>>> import numpy as np
>>> np.set_printoptions(precision=2, suppress=True, linewidth=120, sign=" ")
>>> rd = lambda a: np.round(a, 2) + 0
>>> out = np.array([[0], [1], [2]])
>>> M = np.block([[np.zeros((3, 3)), out], [out.T, np.zeros((1, 1))]])
>>> M
array([[ 0.,  0.,  0.,  0.],
       [ 0.,  0.,  0.,  1.],
       [ 0.,  0.,  0.,  2.],
       [ 0.,  1.,  2.,  0.]])
>>> # rank 2
>>> rd(np.poly(M))
array([ 1.,  0., -5.,  0.,  0.])
>>> print(rd(np.linalg.det(M.T)))
0.0
>>> print(np.kron(np.eye(2, dtype=int), M))
[[ 0.  0.  0.  0.  0.  0.  0.  0.]
 [ 0.  0.  0.  1.  0.  0.  0.  0.]
 [ 0.  0.  0.  2.  0.  0.  0.  0.]
 [ 0.  1.  2.  0.  0.  0.  0.  0.]
 [ 0.  0.  0.  0.  0.  0.  0.  0.]
 [ 0.  0.  0.  0.  0.  0.  0.  1.]
 [ 0.  0.  0.  0.  0.  0.  0.  2.]
 [ 0.  0.  0.  0.  0.  1.  2.  0.]]
>>> np.einsum("ii->", M)
np.float64(0.0)
>>> np.einsum("ij,ji->", M, M)
np.float64(10.0)
>>> rd(np.linalg.det(M[::-1]))
np.float64(0.0)
>>> print(rd(np.linalg.det(2 * M)), rd(np.linalg.det(M)))
0.0 0.0
>>> K = np.loadtxt("w.csv", delimiter=",")
>>> K
array([[ 1. ,  0.2],
       [ 0.2,  1. ]])
>>> # equal to its transpose
>>> rng = np.random.default_rng(95)
>>> out = K + rng.integers(-2, 3, (2, 1)) @ rng.integers(-2, 3, (1, 2))
>>> out
array([[ 1. ,  0.2],
       [ 0.2,  1. ]])
>>> print(rd(np.linalg.svd(out - K, compute_uv=False)))
[ 0.  0.]
>>> print(out - K)
[[ 0.  0.]
 [ 0.  0.]]
>>> low = np.linalg.cholesky(K)
>>> print(np.linalg.eigvalsh(K).min() > 0)
True
>>> print(np.diag(low) ** 2)
[ 1.    0.96]
>>> rd(low @ low.T)
array([[ 1. ,  0.2],
       [ 0.2,  1. ]])
>>> lab = rng.permutation(2)
>>> print(lab)
[ 1  0]
>>> out = K[lab][:, lab]
>>> np.allclose(out, K)
True
>>> np.diag(out)
array([ 1.,  1.])
>>> rd(np.linalg.det(out)), rd(np.linalg.det(K[lab]))
(np.float64(0.96), np.float64(-0.96))
>>> rd(np.sort(np.abs(np.linalg.eigvals(out))))
array([ 0.8,  1.2])
>>> vals, vecs = np.linalg.eig(K)
>>> rd(K @ vecs[:, 0] - vals[0] * vecs[:, 0])
array([ 0.,  0.])
>>> rd(vals)
array([ 1.2,  0.8])
>>> rd(np.prod(vals))
np.float64(0.96)
>>> rd(np.sort(np.linalg.eigvals(np.linalg.inv(K))))
array([ 0.83,  1.25])
